$ python3 -q
>>> import numpy as np
>>> import numpy.linalg as la
>>> np.set_printoptions(suppress=True, linewidth=140)
>>> X = np.loadtxt("layer9.csv", delimiter=",")
>>> print(X)
[[ 1. -1. -1.  1. -1.  1.  1. -1.]
 [ 1.  1. -1. -1. -1. -1.  1.  1.]
 [ 1.  1. -1. -1.  1.  1. -1. -1.]
 [ 1.  1.  1.  1. -1. -1. -1. -1.]]
>>> T = np.stack([X, -2 * X, X[::-1]])
>>> T.sum(axis=0)
array([[ 0.,  2.,  2.,  0.,  0., -2., -2.,  0.],
       [ 0.,  0.,  0.,  0.,  2.,  2., -2., -2.],
       [ 0.,  0.,  0.,  0., -2., -2.,  2.,  2.],
       [ 0., -2., -2.,  0.,  0.,  2.,  2.,  0.]])
>>> np.round(la.norm(T, axis=(1, 2)), 2)
array([ 5.66, 11.31,  5.66])
>>> la.matrix_rank(T.reshape(3, -1))
np.int64(2)
>>> np.einsum("bij,cij->bc", T, T)
array([[ 32., -64.,   0.],
       [-64., 128.,   0.],
       [  0.,   0.,  32.]])
>>> la.matrix_rank(T)
array([4, 4, 4])
>>> (T @ X.T).shape
(3, 4, 4)
>>> rng = np.random.default_rng(4947)
>>> out = X + rng.integers(-2, 3, (4, 3)) @ rng.integers(-2, 3, (3, 8))
>>> print(out)
[[ 1. -3.  1. -2.  6.  3.  2. -2.]
 [ 1.  3. -3.  2. -8. -3.  0.  2.]
 [ 3.  3. -3. -2.  2.  3.  0.  0.]
 [-5. -3. -3. -3. -1. -1.  1. -1.]]
>>> np.round(la.svd(out - X, compute_uv=False), 2) + 0
array([12.27,  9.1 ,  4.31,  0.  ])
>>> m1 = np.arange(20).reshape(5, 4) + -2
>>> m1
array([[-2, -1,  0,  1],
       [ 2,  3,  4,  5],
       [ 6,  7,  8,  9],
       [10, 11, 12, 13],
       [14, 15, 16, 17]])
>>> # rows and columns are dependent
>>> out = m1 / la.norm(m1, axis=1, keepdims=True)
>>> cov = out @ out.T
>>> (np.abs(cov) > 0.9).astype(int)
array([[1, 0, 0, 0, 0],
       [0, 1, 1, 1, 1],
       [0, 1, 1, 1, 1],
       [0, 1, 1, 1, 1],
       [0, 1, 1, 1, 1]])
>>> cov.round(2)
array([[ 1.  , -0.11, -0.27, -0.32, -0.34],
       [-0.11,  1.  ,  0.99,  0.98,  0.97],
       [-0.27,  0.99,  1.  ,  1.  ,  1.  ],
       [-0.32,  0.98,  1.  ,  1.  ,  1.  ],
       [-0.34,  0.97,  1.  ,  1.  ,  1.  ]])
>>> (cov - 2 * np.eye(5)).round(6).argmax(axis=1)
array([1, 2, 3, 4, 3])
>>> r = la.matrix_rank(m1)
>>> r
np.int64(2)
>>> null = la.svd(m1)[2][r:].T
>>> np.allclose(m1 @ null, 0)
True
>>> [int(la.matrix_rank(m1[:i])) for i in range(1, len(m1) + 1)]
[1, 2, 2, 2, 2]
>>> print(np.round(m1 @ null, 2) + 0)
[[0. 0.]
 [0. 0.]
 [0. 0.]
 [0. 0.]
 [0. 0.]]
>>> [int(la.matrix_rank(m1[:, :j + 1])) for j in range(4)]
[1, 2, 2, 2]
>>> [int(la.matrix_rank(np.delete(m1, i, axis=0))) for i in range(5)]
[2, 2, 2, 2, 2]
>>> print(la.matrix_rank(m1.T @ m1), la.matrix_rank(m1 @ m1.T))
2 2
>>> data = np.array([[0, 1, 0, 2], [0, 0, 1, 0], [0, 0, 0, 2], [0, 0, 0, 0]])
>>> Uu, sig, VT = la.svd(data)
>>> V = VT[:(sig > 1e-8).sum()]
>>> vec = data[3] + -1 * data[0] + rng.integers(2) * np.eye(4)[0]
>>> print(vec)
[ 0. -1.  0. -2.]
>>> np.round(V.T @ V, 2) + 0
array([[0., 0., 0., 0.],
       [0., 1., 0., 0.],
       [0., 0., 1., 0.],
       [0., 0., 0., 1.]])
>>> A = np.loadtxt("w.csv", delimiter=",")
>>> A
array([[13.,  9.,  5.],
       [ 9., 10.,  4.],
       [ 5.,  4., 12.]])
>>> # symmetric, so the eigenvalues are real
>>> np.round(la.eigvals(A).sum().real, 2)
np.float64(35.0)
>>> print(np.kron(np.eye(2, dtype=int), A))
[[13.  9.  5.  0.  0.  0.]
 [ 9. 10.  4.  0.  0.  0.]
 [ 5.  4. 12.  0.  0.  0.]
 [ 0.  0.  0. 13.  9.  5.]
 [ 0.  0.  0.  9. 10.  4.]
 [ 0.  0.  0.  5.  4. 12.]]
>>> np.round(la.eigvals(A), 2)
array([24.03,  2.37,  8.6 ])
>>> f, g = A[0], A[2]
>>> f @ g
np.float64(161.0)
>>> f @ f
np.float64(275.0)
>>> pr = (f @ g) / (f @ f) * f
>>> np.outer(f, g)
array([[ 65.,  52., 156.],
       [ 45.,  36., 108.],
       [ 25.,  20.,  60.]])
>>> pr.round(2)
array([7.61, 5.27, 2.93])
>>> round(la.norm(f + g) ** 2 + la.norm(f - g) ** 2, 2)
np.float64(920.0)
>>> vec = np.ones(3)
>>> for _ in range(7):
...     vec = A @ vec
...     vec /= la.norm(vec)
...     print(round(vec @ A @ vec, 2))
... 
24.0
24.03
24.03
24.03
24.03
24.03
24.03
>>> vec.round(2)
array([0.68, 0.57, 0.47])
>>> vals, V = la.eig(A)
>>> np.round(np.sort(la.eigvals(A.T)), 2)
array([ 2.37,  8.6 , 24.03])
>>> print(np.round(np.prod(vals), 2))
490.0
>>> F = np.load("m.npy")
>>> print(F)
[[-0.7   0.1   0.7  -0.8   0.4 ]
 [ 0.57  1.72  0.88  1.4  -0.29]
 [ 0.6   1.7   0.9   1.4  -0.3 ]]
>>> Uu, sig, VT = la.svd(F)
>>> print(sig.round(2))
[3.51 1.29 0.03]
>>> out = Uu[:, :2] @ np.diag(sig[:2]) @ VT[:2]
>>> print(la.matrix_rank(F, rtol=0.05))
2
>>> print(round(float(np.abs(F - out).max()), 2))
0.01
